% ipython --no-banner

In [1]: import numpy as np

In [2]: from numpy import linalg as LA

In [3]: np.set_printoptions(precision=3, suppress=True, linewidth=120)

In [4]: tidy = lambda a: np.round(a, 3) + 0

In [5]: mat = np.loadtxt("block12.csv", delimiter=",")

In [6]: mat
Out[6]: 
array([[1., 0., 0., 0.],
       [1., 1., 0., 0.],
       [1., 2., 1., 0.],
       [0., 1., 1., 1.]])

In [7]: # triangular: eigenvalues sit on the diagonal

In [8]: t3 = np.stack([mat, -3 * mat, mat[::-1]])

In [9]: tidy(LA.det(t3))
Out[9]: array([ 1., 81.,  1.])

In [10]: t3.sum(axis=0)
Out[10]: 
array([[-2.,  1.,  1.,  1.],
       [-1.,  0.,  1.,  0.],
       [-1., -3., -2.,  0.],
       [ 1., -2., -2., -2.]])

In [11]: t3.shape
Out[11]: (3, 4, 4)

In [12]: np.einsum("bij,cij->bc", t3, t3)
Out[12]: 
array([[ 12., -36.,   6.],
       [-36., 108., -18.],
       [  6., -18.,  12.]])

In [13]: x = np.array([1, 5, 2, 2])

In [14]: target = mat @ x

In [15]: target
Out[15]: array([ 1.,  6., 13.,  9.])

In [16]: tidy(LA.solve(mat.T, mat[2]))
Out[16]: array([0., 0., 1., 0.])

In [17]: tidy(LA.solve(mat, target + mat[:, 0]))
Out[17]: array([2., 5., 2., 2.])

In [18]: tidy(LA.solve(mat, 3 * target))
Out[18]: array([ 3., 15.,  6.,  6.])

In [19]: tidy(LA.solve(mat, mat[:, 2]))
Out[19]: array([0., 0., 1., 0.])

In [20]: tidy(LA.solve(mat, target))
Out[20]: array([1., 5., 2., 2.])

In [21]: rng = np.random.default_rng(15)

In [22]: labels = rng.permutation(4)

In [23]: labels
Out[23]: array([0, 2, 3, 1])

In [24]: M2 = mat[labels][:, labels]

In [25]: np.diag(M2)
Out[25]: array([1., 1., 1., 1.])

In [26]: np.trace(M2)
Out[26]: np.float64(4.0)

In [27]: tidy(LA.det(M2)), tidy(LA.det(mat[labels]))
Out[27]: (np.float64(1.0), np.float64(1.0))

In [28]: tidy(np.sort(np.abs(LA.eigvals(M2))))
Out[28]: array([1., 1., 1., 1.])

In [29]: np.allclose(M2, mat)
Out[29]: False

In [30]: proj = np.triu(np.array([[-1, 1, 1, 1], [-2, 0, -1, 1], [0, 2, -1, 2], [0, -1, -1, 1]]), 1) + np.eye(4)

In [31]: M2 = proj @ mat @ LA.inv(proj)

In [32]: np.trace(M2), np.trace(mat)
Out[32]: (np.float64(4.0), np.float64(4.0))

In [33]: proj @ mat - mat @ proj
Out[33]: 
array([[ 2.,  3.,  1.,  0.],
       [-1., -2.,  0., -1.],
       [ 0.,  1.,  3., -3.],
       [ 0.,  0.,  1., -3.]])

In [34]: tidy(np.poly(M2))
Out[34]: array([ 1., -4.,  6., -4.,  1.])

In [35]: M2
Out[35]: 
array([[  3.,   1.,   0.,  -3.],
       [  0.,   0.,   0.,   1.],
       [  1.,   3.,   5., -12.],
       [  0.,   1.,   2.,  -4.]])
